% ipython --no-banner

In [1]: import numpy as np

In [2]: from numpy import linalg as LA

In [3]: np.set_printoptions(precision=2, suppress=True, linewidth=160)

In [4]: K = np.load("block4.npy")

In [5]: K
Out[5]: 
array([[ 0,  0,  1,  1, -1],
       [ 0,  0, -1,  1, -1],
       [-1,  1,  0, -2, -1],
       [-1, -1,  2,  0,  0],
       [ 1,  1,  1,  0,  0]])

In [6]: np.round(LA.eigvals(K), 2) + 0
Out[6]: array([0.+2.75j, 0.-2.75j, 0.+0.j  , 0.+1.85j, 0.-1.85j])

In [7]: np.round(np.poly(K), 2) + 0
Out[7]: array([ 1.,  0., 11.,  0., 26.,  0.])

In [8]: np.einsum("ij,ji->", K, K)
Out[8]: np.int64(-22)

In [9]: round(LA.eigvals(K).sum().real, 2)
Out[9]: np.float64(-0.0)

In [10]: np.round(LA.det(K.T), 2)
Out[10]: np.float64(0.0)

In [11]: round(LA.det(K[::-1]), 2)
Out[11]: np.float64(0.0)

In [12]: np.einsum("ii->", K)
Out[12]: np.int64(0)

In [13]: G = K.T @ K

In [14]: np.round(LA.eigvalsh(G)[::-1], 2) + 0
Out[14]: array([7.56, 7.56, 3.44, 3.44, 0.  ])

In [15]: G
Out[15]: 
array([[ 3,  1, -1,  2,  1],
       [ 1,  3, -1, -2, -1],
       [-1, -1,  7,  0,  0],
       [ 2, -2,  0,  6,  0],
       [ 1, -1,  0,  0,  3]])

In [16]: np.allclose(K @ K.T, K.T @ K)
Out[16]: True

In [17]: np.trace(K)
Out[17]: np.int64(0)

In [18]: assert K == K.T
Traceback (most recent call last):
  Cell In[18], line 1
    assert K == K.T
ValueError: The truth value of an array with more than one element is ambiguous. Use a.any() or a.all()


In [19]: round(np.abs(LA.eigvals(K)).max(), 2)
Out[19]: np.float64(2.75)

In [20]: K.inv()
Traceback (most recent call last):
  Cell In[20], line 1
    K.inv()
AttributeError: 'numpy.ndarray' object has no attribute 'inv'


In [21]: np.round(np.sort(np.abs(LA.eigvals(K))), 2) + 0
Out[21]: array([0.  , 1.85, 1.85, 2.75, 2.75])

In [22]: round(float(LA.det(K)), 2)
Out[22]: 0.0

In [23]: proj = np.triu(np.array([[1, 2, 2, -2, -1],
    ...:     [-2, -2, 2, 0, -1],
    ...:     [-2, -2, -2, 0, 0],
    ...:     [2, 0, 0, 2, -1],
    ...:     [0, 0, -1, 1, 0]]), 1) + np.eye(5)

In [24]: Y = proj @ K @ LA.inv(proj)

In [25]: Y
Out[25]: 
array([[ -1.,   5., -14.,  -3.,  -4.],
       [ -3.,   7., -10.,  -9.,  -8.],
       [ -1.,   3.,  -4.,  -4.,  -3.],
       [ -2.,   2.,   1.,  -4.,  -4.],
       [  1.,  -1.,   1.,   2.,   2.]])

In [26]: proj @ K - K @ proj
Out[26]: 
array([[-1.,  3., -7., -2., -3.],
       [-3.,  1., -1., -4., -1.],
       [ 0.,  2.,  0., -2., -2.],
       [-1.,  1.,  3., -2., -2.],
       [ 0., -2., -4.,  2.,  2.]])

In [27]: np.round(np.poly(Y), 2) + 0
Out[27]: array([ 1.,  0., 11.,  0., 26.,  0.])
